% ipython --no-banner

In [1]: import numpy as np

In [2]: np.set_printoptions(precision=3, suppress=True, linewidth=100, sign=" ")

In [3]: f = np.array([1, -2, 0, 2, -3, -3])

In [4]: r1 = np.array([2, 3, 2, 0, 0, 0])

In [5]: E = np.outer(f, r1)

In [6]: print(E)
[[ 2  3  2  0  0  0]
 [-4 -6 -4  0  0  0]
 [ 0  0  0  0  0  0]
 [ 4  6  4  0  0  0]
 [-6 -9 -6  0  0  0]
 [-6 -9 -6  0  0  0]]

In [7]: r = np.linalg.matrix_rank(E)

In [8]: r
Out[8]: np.int64(1)

In [9]: N = np.linalg.svd(E)[2][r:].T

In [10]: N.shape
Out[10]: (6, 5)

In [11]: np.linalg.matrix_rank(E.T @ E), np.linalg.matrix_rank(E @ E.T)
Out[11]: (np.int64(1), np.int64(1))

In [12]: N @ N.T
Out[12]: 
array([[ 0.765, -0.353, -0.235,  0.   ,  0.   ,  0.   ],
       [-0.353,  0.471, -0.353,  0.   ,  0.   ,  0.   ],
       [-0.235, -0.353,  0.765,  0.   ,  0.   ,  0.   ],
       [ 0.   ,  0.   ,  0.   ,  1.   ,  0.   ,  0.   ],
       [ 0.   ,  0.   ,  0.   ,  0.   ,  1.   ,  0.   ],
       [ 0.   ,  0.   ,  0.   ,  0.   ,  0.   ,  1.   ]])

In [13]: [int(np.linalg.matrix_rank(np.delete(E, i, axis=0))) for i in range(6)]
Out[13]: [1, 1, 1, 1, 1, 1]

In [14]: round(float(np.linalg.norm(E, 2) / np.linalg.norm(E)), 3)
Out[14]: 1.0

In [15]: np.linalg.matrix_rank(E, rtol=0.1)
Out[15]: np.int64(1)

In [16]: np.linalg.cond(E) > 100
Out[16]: np.True_

In [17]: left, sigma, VT = np.linalg.svd(E)

In [18]: sigma.round(3) + 0
Out[18]: array([ 21.424,   0.   ,   0.   ,   0.   ,   0.   ,   0.   ])

In [19]: np.argmax(sigma[:-1] / (sigma[1:] + 1e-6)) + 1
Out[19]: np.int64(1)

In [20]: out = left[:, :1] @ np.diag(sigma[:1]) @ VT[:1]

In [21]: np.linalg.matrix_rank(out)
Out[21]: np.int64(1)

In [22]: np.linalg.matrix_rank(E, rtol=0.05)
Out[22]: np.int64(1)

In [23]: np.round(np.abs(E - out).max(), 3)
Out[23]: np.float64(0.0)

In [24]: print(round(float(np.linalg.norm(E - out) / np.linalg.norm(E)), 3))
0.0

In [25]: np.round(np.linalg.norm(E - out, 2), 3), np.round(sigma[1], 3)
Out[25]: (np.float64(0.0), np.float64(0.0))

In [26]: data = np.array([[5, 1, 5, 3],
    ...:     [5, 2, 1, 1],
    ...:     [7, 7, 5, 2],
    ...:     [0, 0, 0, 0],
    ...:     [0, 0, 0, 0],
    ...:     [0, 0, 0, 0],
    ...:     [5, 2, 1, 1],
    ...:     [5, 1, 5, 3],
    ...:     [5, 2, 1, 1],
    ...:     [2, 5, 4, 1],
    ...:     [5, 2, 5, 5]])

In [27]: cen = (data - data.mean(axis=0)) / data.std(axis=0)

In [28]: cen.std(axis=0)
Out[28]: array([ 1.,  1.,  1.,  1.])

In [29]: b = np.linalg.lstsq(np.delete(cen, 0, axis=1), cen[:, 0])[0]

In [30]: np.abs(b).argmax()
Out[30]: np.int64(2)

In [31]: out = np.c_[data[:, :1] @ np.array([[-5]]), np.array([2, 1, 1, 1, 1, 2, 5, 5, 1, 3, 0])]

In [32]: out
Out[32]: 
array([[-25,   2],
       [-25,   1],
       [-35,   1],
       [  0,   1],
       [  0,   1],
       [  0,   2],
       [-25,   5],
       [-25,   5],
       [-25,   1],
       [-10,   3],
       [-25,   0]])

In [33]: np.linalg.matrix_rank(np.c_[data, out])
Out[33]: np.int64(5)

In [34]: np.linalg.matrix_rank(out)
Out[34]: np.int64(2)

In [35]: np.round(np.linalg.lstsq(data, out[:, 0])[0], 3) + 0
Out[35]: array([-5.,  0.,  0.,  0.])

In [36]: np.round(np.linalg.norm(out - data @ np.linalg.lstsq(data, out)[0], axis=0), 3) + 0
Out[36]: array([ 0.   ,  5.405])

In [37]: np.linalg.norm(np.linalg.qr(data)[0].T @ out, axis=0) ** 2 / ((out ** 2).sum(axis=0) + 1e-12)
Out[37]: array([ 1.   ,  0.594])

In [38]: idx = data[:, 1] > np.median(data[:, 1])

In [39]: f = data[idx].mean(axis=0) - data[~idx].mean(axis=0)

In [40]: round(float((((data - data.mean(axis=0)) @ f > 0) == idx).mean()), 3)
Out[40]: 0.727

In [41]: f
Out[41]: array([ 1.167,  4.889,  2.5  , -0.056])

In [42]: x = np.array([2, 2, 2, 1])

In [43]: target = data @ x

In [44]: b, lr = np.zeros(4), 1 / np.linalg.norm(data, 2) ** 2

In [45]: for i in range(15):
    ...:     b -= lr * data.T @ (data @ b - target)
    ...:     if i % 5 == 0: print(i, round(np.linalg.norm(data @ b - target), 3))
    ...: 
0 3.502
5 2.489
10 1.783

In [46]: round(np.linalg.cond(data), 3)
Out[46]: np.float64(13.06)

In [47]: cent = data[[7, 1]].astype(float)

In [48]: for _ in range(5):
    ...:     idx = np.linalg.norm(data[:, None] - cent, axis=-1).argmin(axis=1)
    ...:     cent = np.array([data[idx == j].mean(axis=0) for j in range(2)])
    ...: 

In [49]: idx
Out[49]: array([ 0,  1,  0,  1,  1,  1,  1,  0,  1,  1,  0])

In [50]: print(cent)
[[ 5.5    2.75   5.     3.25 ]
 [ 2.429  1.571  1.     0.571]]

In [51]: np.abs(cent[1] - cent[0]).argmax()
Out[51]: np.int64(2)

In [52]: arr = np.loadtxt("x.csv", delimiter=",")

In [53]: arr
Out[53]: 
array([[ 5.,  0.,  4.,  0.,  0.,  0.,  0.,  0.,  0.,  0.],
       [ 0.,  5.,  0.,  4.,  0.,  0.,  4.,  0.,  0.,  0.],
       [ 4.,  0.,  5.,  0.,  0.,  0.,  0.,  0.,  0.,  0.],
       [ 0.,  4.,  0.,  5.,  0.,  0.,  4.,  0.,  0.,  0.],
       [ 0.,  0.,  0.,  0.,  5.,  4.,  0.,  4.,  4.,  4.],
       [ 0.,  0.,  0.,  0.,  4.,  5.,  0.,  4.,  4.,  4.],
       [ 0.,  4.,  0.,  4.,  0.,  0.,  5.,  0.,  0.,  0.],
       [ 0.,  0.,  0.,  0.,  4.,  4.,  0.,  5.,  4.,  4.],
       [ 0.,  0.,  0.,  0.,  4.,  4.,  0.,  4.,  5.,  4.],
       [ 0.,  0.,  0.,  0.,  4.,  4.,  0.,  4.,  4.,  5.]])

In [54]: vals, evecs = np.linalg.eigvalsh(arr)
Traceback (most recent call last):
  Cell In[54], line 1
    vals, evecs = np.linalg.eigvalsh(arr)
ValueError: too many values to unpack (expected 2)


In [55]: vals, evecs = np.linalg.eigh(arr)

In [56]: print(evecs @ np.diag(vals) @ evecs.T)
[[ 5.  0.  4.  0.  0.  0.  0.  0.  0.  0.]
 [ 0.  5.  0.  4.  0.  0.  4.  0.  0.  0.]
 [ 4.  0.  5.  0.  0.  0.  0.  0.  0.  0.]
 [ 0.  4.  0.  5.  0.  0.  4.  0.  0.  0.]
 [ 0.  0.  0.  0.  5.  4.  0.  4.  4.  4.]
 [ 0.  0.  0.  0.  4.  5.  0.  4.  4.  4.]
 [ 0.  4.  0.  4.  0.  0.  5.  0.  0.  0.]
 [ 0.  0.  0.  0.  4.  4.  0.  5.  4.  4.]
 [ 0.  0.  0.  0.  4.  4.  0.  4.  5.  4.]
 [ 0.  0.  0.  0.  4.  4.  0.  4.  4.  5.]]

In [57]: round(float(vals.sum()), 3), np.trace(arr)
Out[57]: (50.0, np.float64(50.0))

In [58]: print(vals)
[  1.   1.   1.   1.   1.   1.   1.   9.  13.  21.]

In [59]: print((vals > 1e-8).sum(), (vals < -1e-8).sum())
10 0

In [60]: np.linalg.eigvalsh(arr @ arr)
Out[60]: array([   1.,    1.,    1.,    1.,    1.,    1.,    1.,   81.,  169.,  441.])

In [61]: print(np.linalg.svd(arr, compute_uv=False))
[ 21.  13.   9.   1.   1.   1.   1.   1.   1.   1.]

In [62]: x = np.ones(10)

In [63]: for _ in range(4):
    ...:     x = arr @ x
    ...:     x /= np.linalg.norm(x)
    ...:     print(round(x @ arr @ x, 3))
    ...: 
18.912
20.213
20.711
20.892

In [64]: x
Out[64]: array([ 0.015,  0.065,  0.015,  0.065,  0.444,  0.444,  0.065,  0.444,  0.444,  0.444])

In [65]: round(np.abs(np.linalg.eigvals(arr)).max(), 3)
Out[65]: np.float64(21.0)

In [66]: np.allclose(arr, arr.T)
Out[66]: True

In [67]: round(float(np.linalg.det(arr)), 3)
Out[67]: 2457.0

In [68]: assert arr == arr.T
Traceback (most recent call last):
  Cell In[68], line 1
    assert arr == arr.T
ValueError: The truth value of an array with more than one element is ambiguous. Use a.any() or a.all()


In [69]: np.linalg.matrix_power(arr, 3)
Out[69]: 
array([[  365.,     0.,   364.,     0.,     0.,     0.,     0.,     0.,     0.,     0.],
       [    0.,   733.,     0.,   732.,     0.,     0.,   732.,     0.,     0.,     0.],
       [  364.,     0.,   365.,     0.,     0.,     0.,     0.,     0.,     0.,     0.],
       [    0.,   732.,     0.,   733.,     0.,     0.,   732.,     0.,     0.,     0.],
       [    0.,     0.,     0.,     0.,  1853.,  1852.,     0.,  1852.,  1852.,  1852.],
       [    0.,     0.,     0.,     0.,  1852.,  1853.,     0.,  1852.,  1852.,  1852.],
       [    0.,   732.,     0.,   732.,     0.,     0.,   733.,     0.,     0.,     0.],
       [    0.,     0.,     0.,     0.,  1852.,  1852.,     0.,  1853.,  1852.,  1852.],
       [    0.,     0.,     0.,     0.,  1852.,  1852.,     0.,  1852.,  1853.,  1852.],
       [    0.,     0.,     0.,     0.,  1852.,  1852.,     0.,  1852.,  1852.,  1853.]])

In [70]: np.sort(np.abs(np.linalg.eigvals(arr)))
Out[70]: array([  1.,   1.,   1.,   1.,   1.,   1.,   1.,   9.,  13.,  21.])

In [71]: print(arr @ arr)
[[ 41.   0.  40.   0.   0.   0.   0.   0.   0.   0.]
 [  0.  57.   0.  56.   0.   0.  56.   0.   0.   0.]
 [ 40.   0.  41.   0.   0.   0.   0.   0.   0.   0.]
 [  0.  56.   0.  57.   0.   0.  56.   0.   0.   0.]
 [  0.   0.   0.   0.  89.  88.   0.  88.  88.  88.]
 [  0.   0.   0.   0.  88.  89.   0.  88.  88.  88.]
 [  0.  56.   0.  56.   0.   0.  57.   0.   0.   0.]
 [  0.   0.   0.   0.  88.  88.   0.  89.  88.  88.]
 [  0.   0.   0.   0.  88.  88.   0.  88.  89.  88.]
 [  0.   0.   0.   0.  88.  88.   0.  88.  88.  89.]]

In [72]: rng = np.random.default_rng(99530)

In [73]: idx = rng.permutation(10)

In [74]: idx
Out[74]: array([ 9,  2,  4,  3,  7,  6,  5,  0,  1,  8])

In [75]: out = arr[idx][:, idx]

In [76]: np.diag(out)
Out[76]: array([ 5.,  5.,  5.,  5.,  5.,  5.,  5.,  5.,  5.,  5.])

In [77]: out
Out[77]: 
array([[ 5.,  0.,  4.,  0.,  4.,  0.,  4.,  0.,  0.,  4.],
       [ 0.,  5.,  0.,  0.,  0.,  0.,  0.,  4.,  0.,  0.],
       [ 4.,  0.,  5.,  0.,  4.,  0.,  4.,  0.,  0.,  4.],
       [ 0.,  0.,  0.,  5.,  0.,  4.,  0.,  0.,  4.,  0.],
       [ 4.,  0.,  4.,  0.,  5.,  0.,  4.,  0.,  0.,  4.],
       [ 0.,  0.,  0.,  4.,  0.,  5.,  0.,  0.,  4.,  0.],
       [ 4.,  0.,  4.,  0.,  4.,  0.,  5.,  0.,  0.,  4.],
       [ 0.,  4.,  0.,  0.,  0.,  0.,  0.,  5.,  0.,  0.],
       [ 0.,  0.,  0.,  4.,  0.,  4.,  0.,  0.,  5.,  0.],
       [ 4.,  0.,  4.,  0.,  4.,  0.,  4.,  0.,  0.,  5.]])

In [78]: np.round(np.linalg.det(out), 3), round(np.linalg.det(arr[idx]), 3)
Out[78]: (np.float64(2457.0), np.float64(-2457.0))

In [79]: (arr != 0).astype(int)
Out[79]: 
array([[ 1,  0,  1,  0,  0,  0,  0,  0,  0,  0],
       [ 0,  1,  0,  1,  0,  0,  1,  0,  0,  0],
       [ 1,  0,  1,  0,  0,  0,  0,  0,  0,  0],
       [ 0,  1,  0,  1,  0,  0,  1,  0,  0,  0],
       [ 0,  0,  0,  0,  1,  1,  0,  1,  1,  1],
       [ 0,  0,  0,  0,  1,  1,  0,  1,  1,  1],
       [ 0,  1,  0,  1,  0,  0,  1,  0,  0,  0],
       [ 0,  0,  0,  0,  1,  1,  0,  1,  1,  1],
       [ 0,  0,  0,  0,  1,  1,  0,  1,  1,  1],
       [ 0,  0,  0,  0,  1,  1,  0,  1,  1,  1]])

In [80]: W0 = np.load("w.npy")

In [81]: W0
Out[81]: 
array([[ 1.   ,  0.   ,  0.   ,  0.   ,  0.   ,  0.   ,  0.   ,  0.   ,  0.   ],
       [ 0.   ,  1.   ,  0.   ,  0.   ,  0.   ,  0.   ,  0.   ,  0.   ,  0.   ],
       [ 0.   ,  0.   ,  1.   ,  0.   ,  0.   ,  0.   ,  0.   ,  0.   ,  0.   ],
       [ 0.   ,  0.   ,  0.   ,  0.866,  0.   ,  0.   ,  0.   , -0.5  ,  0.   ],
       [ 0.   ,  0.   ,  0.   ,  0.   ,  1.   ,  0.   ,  0.   ,  0.   ,  0.   ],
       [ 0.   ,  0.   ,  0.   ,  0.   ,  0.   ,  1.   ,  0.   ,  0.   ,  0.   ],
       [ 0.   ,  0.   ,  0.   ,  0.   ,  0.   ,  0.   ,  1.   ,  0.   ,  0.   ],
       [ 0.   ,  0.   ,  0.   ,  0.5  ,  0.   ,  0.   ,  0.   ,  0.866,  0.   ],
       [ 0.   ,  0.   ,  0.   ,  0.   ,  0.   ,  0.   ,  0.   ,  0.   ,  1.   ]])

In [82]: print(np.linalg.svd(W0, compute_uv=False))
[ 1.  1.  1.  1.  1.  1.  1.  1.  1.]

In [83]: np.round(W0 @ W0.T, 3) + 0
Out[83]: 
array([[ 1.,  0.,  0.,  0.,  0.,  0.,  0.,  0.,  0.],
       [ 0.,  1.,  0.,  0.,  0.,  0.,  0.,  0.,  0.],
       [ 0.,  0.,  1.,  0.,  0.,  0.,  0.,  0.,  0.],
       [ 0.,  0.,  0.,  1.,  0.,  0.,  0.,  0.,  0.],
       [ 0.,  0.,  0.,  0.,  1.,  0.,  0.,  0.,  0.],
       [ 0.,  0.,  0.,  0.,  0.,  1.,  0.,  0.,  0.],
       [ 0.,  0.,  0.,  0.,  0.,  0.,  1.,  0.,  0.],
       [ 0.,  0.,  0.,  0.,  0.,  0.,  0.,  1.,  0.],
       [ 0.,  0.,  0.,  0.,  0.,  0.,  0.,  0.,  1.]])

In [84]: A = 0.7 ** np.abs(np.subtract.outer(np.arange(4), np.arange(4)))

In [85]: A
Out[85]: 
array([[ 1.   ,  0.7  ,  0.49 ,  0.343],
       [ 0.7  ,  1.   ,  0.7  ,  0.49 ],
       [ 0.49 ,  0.7  ,  1.   ,  0.7  ],
       [ 0.343,  0.49 ,  0.7  ,  1.   ]])

In [86]: f = np.array([-2, -2, 3, -2])

In [87]: out = A + np.outer(f, np.eye(4)[1])

In [88]: out
Out[88]: 
array([[ 1.   , -1.3  ,  0.49 ,  0.343],
       [ 0.7  , -1.   ,  0.7  ,  0.49 ],
       [ 0.49 ,  3.7  ,  1.   ,  0.7  ],
       [ 0.343, -1.51 ,  0.7  ,  1.   ]])

In [89]: np.linalg.matrix_rank(out - A)
Out[89]: np.int64(1)

In [90]: x = np.ones(4)

In [91]: for _ in range(6):
    ...:     x = A @ x
    ...:     x /= np.linalg.norm(x)
    ...:     print(round(x @ A @ x, 3))
    ...: 
2.725
2.725
2.725
2.725
2.725
2.725

In [92]: np.round(np.linalg.eigvalsh(A)[-1], 3)
Out[92]: np.float64(2.725)

In [93]: low = np.linalg.cholesky(A)

In [94]: np.linalg.eigvalsh(A).min() > 0
Out[94]: np.True_

In [95]: np.diag(low) ** 2
Out[95]: array([ 1.  ,  0.51,  0.51,  0.51])

In [96]: m1 = np.load("test0.npy")

In [97]: m1
Out[97]: 
array([[-0.9  , -0.9  ,  0.5  , -0.5  ,  0.1  , -0.8  , -0.3  ],
       [-0.3  ,  2.2  ,  0.8  ,  0.5  , -1.2  , -0.5  ,  0.1  ],
       [ 0.6  , -1.3  , -0.1  ,  0.3  , -1.5  , -1.1  ,  0.6  ],
       [-1.3  ,  0.5  ,  2.8  ,  2.4  ,  0.7  , -1.   ,  0.2  ],
       [-0.275,  1.686,  1.505, -1.532, -0.529,  0.202, -0.694],
       [ 1.3  , -0.8  ,  0.5  ,  1.3  ,  0.2  ,  0.7  , -1.   ],
       [-0.2  ,  1.7  ,  1.6  , -1.4  , -0.5  ,  0.2  , -0.7  ],
       [ 2.   , -1.9  ,  0.9  ,  1.   ,  1.5  ,  0.5  , -0.1  ],
       [-0.4  , -0.6  ,  0.5  ,  0.8  , -2.1  ,  1.4  , -0.7  ],
       [ 0.2  ,  0.5  ,  0.   ,  0.7  ,  0.1  , -0.5  , -0.3  ]])

In [98]: P = m1 @ np.linalg.solve(m1.T @ m1, m1.T)

In [99]: P @ m1[:, 4]
Out[99]: array([ 0.1  , -1.2  , -1.5  ,  0.7  , -0.529,  0.2  , -0.5  ,  1.5  , -2.1  ,  0.1  ])
